$ python -q
>>> import numpy as np
>>> np.set_printoptions(precision=1, suppress=True, linewidth=120, floatmode="fixed")
>>> A = np.loadtxt("m.csv", delimiter=",")
>>> A
array([[ 0.0,  0.0,  0.0,  0.0,  0.0,  0.0, -2.0,  2.0],
       [ 0.0,  0.0,  0.0,  0.0,  0.0,  0.0, -2.0, -2.0],
       [ 0.0,  0.0,  0.0,  0.0,  0.0,  0.0,  2.0,  2.0],
       [ 0.0,  0.0,  0.0,  0.0,  0.0,  0.0, -3.0,  2.0],
       [ 0.0,  0.0,  0.0,  0.0,  0.0,  0.0,  2.0,  1.0],
       [ 0.0,  0.0,  0.0,  0.0,  0.0,  0.0, -2.0,  2.0],
       [-2.0, -2.0,  2.0, -3.0,  2.0, -2.0,  0.0,  0.0],
       [ 2.0, -2.0,  2.0,  2.0,  1.0,  2.0,  0.0,  0.0]])
>>> np.allclose(A[:-1].T @ np.linalg.lstsq(A[:-1].T, A[-1])[0], A[-1])
False
>>> round(float(np.trace(np.linalg.pinv(A) @ A)), 1)
4.0
>>> np.unique(A.round(6), axis=0).shape
(7, 8)
>>> x = np.array([5, -6, -8, 9, 6, -7, 9, 9])
>>> np.sign((A @ x).round(6))
array([ 0.0, -1.0,  1.0, -1.0,  1.0,  0.0, -1.0,  1.0])
>>> A @ np.ones(8)
array([ 0.0, -4.0,  4.0, -1.0,  3.0,  0.0, -5.0,  7.0])
>>> A * x
array([[  0.0,  -0.0,  -0.0,   0.0,   0.0,  -0.0, -18.0,  18.0],
       [  0.0,  -0.0,  -0.0,   0.0,   0.0,  -0.0, -18.0, -18.0],
       [  0.0,  -0.0,  -0.0,   0.0,   0.0,  -0.0,  18.0,  18.0],
       [  0.0,  -0.0,  -0.0,   0.0,   0.0,  -0.0, -27.0,  18.0],
       [  0.0,  -0.0,  -0.0,   0.0,   0.0,  -0.0,  18.0,   9.0],
       [  0.0,  -0.0,  -0.0,   0.0,   0.0,  -0.0, -18.0,  18.0],
       [-10.0,  12.0, -16.0, -27.0,  12.0,  14.0,   0.0,   0.0],
       [ 10.0,  12.0, -16.0,  18.0,   6.0, -14.0,   0.0,   0.0]])
